>>> import numpy as np
>>> import numpy.linalg as la
>>> np.set_printoptions(suppress=True, linewidth=100)
>>> feats = np.load("test19.npy")
>>> feats
array([[ 1,  1, -1, -1,  1,  1, -1, -1],
       [ 1,  1,  1,  1,  1,  1,  1,  1],
       [ 1, -1, -1,  1,  1, -1, -1,  1],
       [ 1, -1, -1,  1, -1,  1,  1, -1]])
>>> theta = np.radians(180)
>>> Rm = np.eye(8)
>>> Rm[6, 6] = Rm[2, 2] = np.cos(theta)
>>> Rm[6, 2], Rm[2, 6] = -np.sin(theta), np.sin(theta)
>>> Rm.round(4) + 0
array([[ 1.,  0.,  0.,  0.,  0.,  0.,  0.,  0.],
       [ 0.,  1.,  0.,  0.,  0.,  0.,  0.,  0.],
       [ 0.,  0., -1.,  0.,  0.,  0.,  0.,  0.],
       [ 0.,  0.,  0.,  1.,  0.,  0.,  0.,  0.],
       [ 0.,  0.,  0.,  0.,  1.,  0.,  0.,  0.],
       [ 0.,  0.,  0.,  0.,  0.,  1.,  0.,  0.],
       [ 0.,  0.,  0.,  0.,  0.,  0., -1.,  0.],
       [ 0.,  0.,  0.,  0.,  0.,  0.,  0.,  1.]])
>>> B = feats @ Rm.T
>>> np.allclose(feats @ feats.T, B @ B.T)
True
>>> B.round(4)
array([[ 1.,  1.,  1., -1.,  1.,  1.,  1., -1.],
       [ 1.,  1., -1.,  1.,  1.,  1., -1.,  1.],
       [ 1., -1.,  1.,  1.,  1., -1.,  1.,  1.],
       [ 1., -1.,  1.,  1., -1.,  1., -1., -1.]])
>>> np.abs(B - feats).max(axis=0)
array([0., 0., 2., 0., 0., 0., 2., 0.])
>>> np.allclose(la.norm(feats, axis=1), la.norm(B, axis=1))
True
>>> np.round(la.svd(feats, compute_uv=False), 4), np.round(la.svd(B, compute_uv=False), 4)
(array([2.8284, 2.8284, 2.8284, 2.8284]), array([2.8284, 2.8284, 2.8284, 2.8284]))
>>> B = np.array([[1, 0, 0],
...     [0, 1, 3],
...     [0, 1, 1],
...     [2, 1, 2],
...     [2, 3, 2],
...     [3, 2, 1],
...     [3, 0, 2],
...     [3, 0, 0]])
>>> np.einsum("ij,ij->i", feats, feats)
array([8, 8, 8, 8])
>>> np.einsum("ik,kj->ij", feats, B)
array([[-2,  4,  1],
       [14,  8, 11],
       [ 2,  0, -3],
       [ 4, -2, -1]])
>>> np.einsum("ik,kj->ji", feats, B)
array([[-2, 14,  2,  4],
       [ 4,  8,  0, -2],
       [ 1, 11, -3, -1]])
>>> la.matrix_rank(np.vstack([feats, B.T]))
np.int64(7)
>>> feats @ B
array([[-2,  4,  1],
       [14,  8, 11],
       [ 2,  0, -3],
       [ 4, -2, -1]])
>>> B.T @ feats.T
array([[-2, 14,  2,  4],
       [ 4,  8,  0, -2],
       [ 1, 11, -3, -1]])
>>> B = feats / np.sqrt((feats ** 2).mean(axis=1, keepdims=True))
>>> np.round(la.norm(B, axis=1), 4)
array([2.8284, 2.8284, 2.8284, 2.8284])
>>> feats - feats.mean(axis=1, keepdims=True)
array([[ 1.,  1., -1., -1.,  1.,  1., -1., -1.],
       [ 0.,  0.,  0.,  0.,  0.,  0.,  0.,  0.],
       [ 1., -1., -1.,  1.,  1., -1., -1.,  1.],
       [ 1., -1., -1.,  1., -1.,  1.,  1., -1.]])
>>> B[2]
array([ 1., -1., -1.,  1.,  1., -1., -1.,  1.])
>>> la.matrix_rank(B) == la.matrix_rank(feats)
np.True_
>>> feats.sum(axis=1)
array([0, 8, 0, 0])
>>> la.matrix_rank(feats)
np.int64(4)
>>> np.diff(feats, axis=0)
array([[ 0,  0,  2,  2,  0,  0,  2,  2],
       [ 0, -2, -2,  0,  0, -2, -2,  0],
       [ 0,  0,  0,  0, -2,  2,  2, -2]])
>>> np.unravel_index(np.abs(feats).argmax(), feats.shape)
(np.int64(0), np.int64(0))
>>> feats.sum(axis=0)
array([ 4,  0, -2,  2,  2,  2,  0,  0])
>>> np.abs(feats).max()
np.int64(1)
>>> x0 = np.array([8, 8, 2, -9, -7, 4, -1, 7])
>>> feats @ (2 * x0)
array([ 28,  24, -28, -16])
>>> np.einsum("ij,j->i", feats, x0)
array([ 14,  12, -14,  -8])
>>> feats * x0
array([[ 8,  8, -2,  9, -7,  4,  1, -7],
       [ 8,  8,  2, -9, -7,  4, -1,  7],
       [ 8, -8, -2, -9, -7, -4,  1,  7],
       [ 8, -8, -2, -9,  7,  4, -1, -7]])
>>> la.norm(feats @ x0) <= la.norm(feats, 2) * la.norm(x0) + 1e-9
np.True_
>>> (feats * x0).sum(axis=1)
array([ 14,  12, -14,  -8])
>>> feats @ x0
array([ 14,  12, -14,  -8])
>>> feats @ np.eye(8)[0]
array([1., 1., 1., 1.])
>>> np.sign((feats @ x0).round(6))
array([ 1,  1, -1, -1])
>>> X = np.load("arr.npy")
>>> X
array([[ -7,   1,   8,  -9,   8,  -7,  -7],
       [  4,   7,  -2,  -6,   8,  -9,   2],
       [ -3,  -7,  -1,  -1,   6,   1,  -2],
       [ -8,   8,   2,  -3,   6,   8,  -7],
       [ -8,  -3,   4,   9,   0,   3,   9],
       [  9,  29,   0, -33,  40, -43,   1]])
>>> rng = np.random.default_rng(6131)
>>> B = feats + rng.integers(-2, 3, (4, 1)) @ rng.integers(-2, 3, (1, 8))
>>> B
array([[ 1,  3, -3, -3,  3, -1, -1,  1],
       [ 1,  2,  0,  0,  2,  0,  1,  2],
       [ 1, -2,  0,  2,  0,  0, -1,  0],
       [ 1,  1, -3, -1,  1, -1,  1,  1]])
>>> np.round(la.svd(B - feats, compute_uv=False), 4) + 0
array([7.746, 0.   , 0.   , 0.   ])
